$ python3 -q
>>> import numpy as np
>>> from numpy import linalg as LA
>>> np.set_printoptions(precision=2, suppress=True, linewidth=200)
>>> def rnd(a):
...     return np.round(a, 2) + 0
... 
>>> E = np.array([[3, 0, 0], [0, 0, 0], [2, -3, -3], [0, 0, 0]])
>>> r = LA.matrix_rank(E)
>>> r
np.int64(2)
>>> null = LA.svd(E)[2][r:].T
>>> np.allclose(E @ null, 0)
True
>>> LA.matrix_rank(E.T @ E), LA.matrix_rank(E @ E.T)
(np.int64(2), np.int64(2))
>>> rnd(null[:, 0] / null[np.abs(null[:, 0]).round(6).argmax(), 0])
array([ 0.,  1., -1.])
>>> left, s, Vh = LA.svd(E)
>>> np.argmax(s[:-1] / (s[1:] + 1e-6)) + 1
np.int64(2)
>>> rnd(s)
array([4.93, 2.58, 0.  ])
>>> Y = left[:, :2] @ np.diag(s[:2]) @ Vh[:2]
>>> LA.matrix_rank(E, rtol=0.05)
np.int64(2)
>>> rnd(LA.norm(E - Y) / LA.norm(E))
np.float64(0.0)
>>> rnd(LA.norm(E, 1)), rnd(LA.norm(E, np.inf))
(np.float64(5.0), np.float64(8.0))
>>> rnd(LA.norm(E) ** 2 / LA.norm(E, 2) ** 2)
np.float64(1.27)
>>> rnd(LA.norm(E, 2))
np.float64(4.93)
>>> rnd(LA.norm(E, axis=0))
array([3.61, 3.  , 3.  ])
>>> data = np.loadtxt("out18.csv", delimiter=",")
>>> rnd(data)
array([[-0.1 ,  0.78,  5.78],
       [11.83, -7.74, -2.74],
       [11.75, -7.68, -2.68],
       [-4.86,  4.19,  9.19],
       [-6.52,  5.37, 10.37],
       [12.08, -7.91, -2.91],
       [-5.  ,  4.28,  9.28],
       [-1.39,  1.7 ,  6.7 ],
       [-1.02,  1.44,  6.44],
       [10.26, -6.62, -1.62],
       [ 2.62, -1.16,  3.84],
       [14.78, -9.84, -4.84],
       [-1.18,  1.56,  6.56],
       [12.67, -8.34, -3.34],
       [ 1.9 , -0.64,  4.36],
       [ 1.88, -0.63,  4.37],
       [-8.05,  6.47, 11.47],
       [14.41, -9.58, -4.58],
       [-7.41,  6.01, 11.01],
       [ 3.15, -1.53,  3.47],
       [ 9.99, -6.42, -1.42]])
>>> w1 = np.array([[0, -1, 3], [1, -3, 3], [-3, 2, -2]])
>>> beta = np.array([9, 4, -1])
>>> H = np.maximum(data @ w1 + beta, 0)
>>> LA.matrix_rank(H)
np.int64(3)
>>> (H > 0).astype(int)
array([[0, 1, 0],
       [1, 1, 1],
       [1, 1, 1],
       [0, 1, 0],
       [0, 1, 0],
       [1, 1, 1],
       [0, 1, 0],
       [0, 1, 0],
       [0, 1, 0],
       [1, 1, 1],
       [0, 1, 0],
       [1, 1, 1],
       [0, 1, 0],
       [1, 1, 1],
       [0, 1, 0],
       [0, 1, 0],
       [0, 1, 0],
       [1, 1, 1],
       [0, 1, 0],
       [0, 1, 0],
       [1, 1, 1]])
>>> basis = np.array([[2, 1], [1, 1], [1, 0]])
>>> (H @ basis).round(6).argmax(axis=1)
array([0, 0, 0, 0, 0, 0, 0, 0, 0, 0, 0, 0, 0, 0, 0, 0, 0, 0, 0, 0, 0])
>>> w1 @ basis
array([[ 2, -1],
       [ 2, -2],
       [-6, -1]])
